$ python -q
>>> import numpy as np
>>> from numpy import linalg as LA
>>> np.set_printoptions(precision=2, suppress=True, linewidth=120, floatmode="fixed")
>>> E = np.array([[8, 14, 6, 11], [14, 12, 11, 10], [6, 11, 6, 7], [11, 10, 7, 16]])
>>> t3 = np.stack([E, -2 * E, E[::-1]])
>>> LA.det(t3)
array([  -911.00, -14576.00,   -911.00])
>>> t3.shape
(3, 4, 4)
>>> np.einsum("bij,cij->bc", t3, t3)
array([[ 1746, -3492,  1596],
       [-3492,  6984, -3192],
       [ 1596, -3192,  1746]])
>>> x = np.array([1, 5, 5, 2])
>>> y = E @ x
>>> y
array([130, 149, 105, 128])
>>> LA.solve(E, y)
array([1.00, 5.00, 5.00, 2.00])
>>> np.round(LA.solve(E.T, E[2]), 2) + 0
array([0.00, 0.00, 1.00, 0.00])
>>> x = np.array([3, 2, 2, 3])
>>> h = np.maximum(E @ x, 0)
>>> np.maximum(E @ x, 0) - np.maximum(-E @ x, 0)
array([ 97, 118,  73, 115])
>>> hat = np.triu(np.array([[-3, -4, -1, 3], [-1, -2, -5, 3], [4, 2, -1, 1], [-5, 3, 2, 4]]), 1) + np.eye(4)
>>> A2 = hat @ E @ LA.inv(hat)
>>> round(float(LA.det(A2)), 2)
-911.0
>>> np.poly(A2)
array([   1.00,  -42.00,    9.00, 1358.00, -911.00])
>>> A2
array([[ -21.00,  -99.00, -539.00,  911.00],
       [  17.00,   55.00,  294.00, -487.00],
       [  17.00,   89.00,  475.00, -770.00],
       [  11.00,   54.00,  288.00, -467.00]])
>>> A2 = E / np.sqrt((E ** 2).mean(axis=1, keepdims=True))
>>> E - E.mean(axis=1, keepdims=True)
array([[-1.75,  4.25, -3.75,  1.25],
       [ 2.25,  0.25, -0.75, -1.75],
       [-1.50,  3.50, -1.50, -0.50],
       [ 0.00, -1.00, -4.00,  5.00]])
>>> LA.matrix_rank(E - E.mean(axis=1, keepdims=True))
np.int64(3)
